% ipython --no-banner

In [1]: import numpy as np

In [2]: np.set_printoptions(suppress=True, linewidth=200)

In [3]: def tidy(a):
   ...:     return np.round(a, 2) + 0
   ...: 

In [4]: J = np.minimum.outer(np.arange(1, 5), np.arange(1, 5)) * 3

In [5]: J
Out[5]: 
array([[ 3,  3,  3,  3],
       [ 3,  6,  6,  6],
       [ 3,  6,  9,  9],
       [ 3,  6,  9, 12]])

In [6]: # symmetric, so the eigenvalues are real

In [7]: J.ravel(order="F")
Out[7]: array([ 3,  3,  3,  3,  3,  6,  6,  6,  3,  6,  9,  9,  3,  6,  9, 12])

In [8]: print(J.reshape(-1, 2))
[[ 3  3]
 [ 3  3]
 [ 3  6]
 [ 6  6]
 [ 3  6]
 [ 9  9]
 [ 3  6]
 [ 9 12]]

In [9]: t3 = J.reshape(4, 2, -1)

In [10]: print(np.swapaxes(t3, 1, 2)[2])
[[3 9]
 [6 9]]

In [11]: np.einsum("ihd,ihd->ih", t3, t3)
Out[11]: 
array([[ 18,  18],
       [ 45,  72],
       [ 45, 162],
       [ 45, 225]])

In [12]: L = np.linalg.cholesky(J)

In [13]: tidy(np.prod(np.diag(L)) ** 2), tidy(np.linalg.det(J))
Out[13]: (np.float64(81.0), np.float64(81.0))

In [14]: tidy(L)
Out[14]: 
array([[1.73, 0.  , 0.  , 0.  ],
       [1.73, 1.73, 0.  , 0.  ],
       [1.73, 1.73, 1.73, 0.  ],
       [1.73, 1.73, 1.73, 1.73]])

In [15]: tidy(np.diag(L) ** 2)
Out[15]: array([3., 3., 3., 3.])

In [16]: t3 = np.stack([L, 5 * L, L[::-1]])

In [17]: tidy(np.einsum("bij,cij->bc", t3, t3))
Out[17]: 
array([[ 30., 150.,  18.],
       [150., 750.,  90.],
       [ 18.,  90.,  30.]])

In [18]: (t3 @ L.T).shape
Out[18]: (3, 4, 4)

In [19]: t3.shape
Out[19]: (3, 4, 4)

In [20]: def softmax(z):
    ...:     e = np.exp(z - z.max(axis=-1, keepdims=True))
    ...:     return e / e.sum(axis=-1, keepdims=True)
    ...: 

In [21]: tidy(softmax(10 * J[1]))
Out[21]: array([0.  , 0.33, 0.33, 0.33])

In [22]: tidy(softmax(J[1]))
Out[22]: array([0.02, 0.33, 0.33, 0.33])

In [23]: scores = J @ J.T / np.sqrt(4)

In [24]: print(softmax(scores).round(6).argmax(axis=1))
[3 3 3 3]

In [25]: tidy(softmax(scores))
Out[25]: 
array([[0.  , 0.  , 0.01, 0.99],
       [0.  , 0.  , 0.  , 1.  ],
       [0.  , 0.  , 0.  , 1.  ],
       [0.  , 0.  , 0.  , 1.  ]])

In [26]: tidy(softmax(scores + np.triu(np.full(scores.shape, -np.inf), 1)))
Out[26]: 
array([[1., 0., 0., 0.],
       [0., 1., 0., 0.],
       [0., 0., 1., 0.],
       [0., 0., 0., 1.]])

In [27]: tidy(softmax(scores)[1] @ J)
Out[27]: array([ 3.,  6.,  9., 12.])

In [28]: rng = np.random.default_rng(43)

In [29]: z = rng.permutation(4)

In [30]: print(z)
[1 2 0 3]

In [31]: other = J[z][:, z]

In [32]: tidy(np.sort(np.abs(np.linalg.eigvals(other))))
Out[32]: array([ 0.85,  1.28,  3.  , 24.87])

In [33]: np.diag(other)
Out[33]: array([ 6,  9,  3, 12])

In [34]: print(np.allclose(other, J))
False

In [35]: other
Out[35]: 
array([[ 6,  6,  3,  6],
       [ 6,  9,  3,  9],
       [ 3,  3,  3,  3],
       [ 6,  9,  3, 12]])

In [36]: data = np.loadtxt("out18.csv", delimiter=",")

In [37]: data
Out[37]: 
array([[-0.6, -2.1,  0.3,  0. , -0.7,  0.5],
       [-0.1,  1.1, -1.3,  1.8,  0.1,  0.1],
       [ 1.4, -1. ,  0.5,  0.4, -0.5,  1.5],
       [-2. , -0.8, -2.3, -1.1,  0.1, -1.7],
       [ 0.3,  1.1, -0.1, -0.1, -0.2,  1.2],
       [-1.5,  0.7, -1.8, -0.1, -0.8, -0.1],
       [-0.6,  1.3, -0.3,  0. ,  0.1, -0.3],
       [ 0.7,  1.3, -1. ,  0.3,  0.7, -0.6],
       [ 0.2,  1.6,  0.3,  1.5,  0.4,  0.1],
       [-0.9, -0.3,  0.2,  0.1, -1.1,  0.1],
       [-0.5,  1.1,  1.5, -2.7,  0. , -0.5],
       [ 0.5,  0.9,  1.2, -0.2, -0.5, -0.3],
       [-1. ,  1.4, -0.6, -1.7, -1.6, -1. ],
       [ 1.5, -0.7,  0.1, -0.6,  0.3, -0.2],
       [ 0.9, -1.1,  0.2, -2. ,  1.7,  1.8],
       [-1.8, -2.3,  0. ,  0.4,  0.9,  0.4],
       [ 1.2,  0.9,  0.2,  0.1,  0.1, -1.6],
       [ 0.5, -0.2,  2. ,  1. , -0.8, -1.2],
       [ 0.1, -1.2,  0.4, -0.7,  0.9, -0.6],
       [ 0.1,  0.2, -0.3,  0.8,  0.5, -0.3],
       [ 1. , -0.1, -0.1,  0.2, -1.3, -0.3],
       [ 0.6,  6. , -4.8,  2.4,  1.8, -1.8],
       [ 0.4, -0.2, -1.5,  0.8,  0.4, -0.5],
       [ 1.2, -0.4, -1.6,  1.1,  0. ,  0.2],
       [-0.1,  0.4,  0.1, -0.2,  0.4,  1.5],
       [-0.6,  0.2,  0.4, -0.6, -1.5,  0.7],
       [-0.7, -1.3, -1.1, -1.4,  0. , -1.3],
       [ 0.4, -2.8,  0.1, -1.1,  0. ,  1.5],
       [ 0.8, -0.7, -0.6, -0.2, -1.8,  0. ],
       [-1. , -0.5, -0.6, -0.8, -0.1, -0.6],
       [-0.1, -0.5,  0.2,  0.1, -0.6,  0.4],
       [ 0. ,  0.6,  1. , -0.9, -0.4,  2.6],
       [-2.9,  0.2, -0.5, -0.8,  0.5,  0.9],
       [-1.1, -0.3,  2.5, -0.1, -0.4, -1.1],
       [-0.2,  1.4, -1. ,  1.1, -0.1,  0.2]])

In [38]: basis = data[[29, 4]].astype(float)

In [39]: for _ in range(4):
    ...:     z = np.linalg.norm(data[:, None] - basis, axis=-1).argmin(axis=1)
    ...:     basis = np.array([data[z == j].mean(axis=0) for j in range(2)])
    ...: 

In [40]: print(z)
[0 1 0 0 1 1 1 1 1 0 0 0 0 0 0 0 1 0 0 1 0 1 1 1 0 0 0 0 0 0 0 0 0 0 1]

In [41]: tidy(basis)
Out[41]: 
array([[-0.27, -0.48,  0.21, -0.56, -0.28,  0.13],
       [ 0.19,  1.25, -1.1 ,  0.81,  0.25, -0.28]])

In [42]: np.abs(basis[1] - basis[0]).argmax()
Out[42]: np.int64(1)

In [43]: np.bincount(z)
Out[43]: array([23, 12])
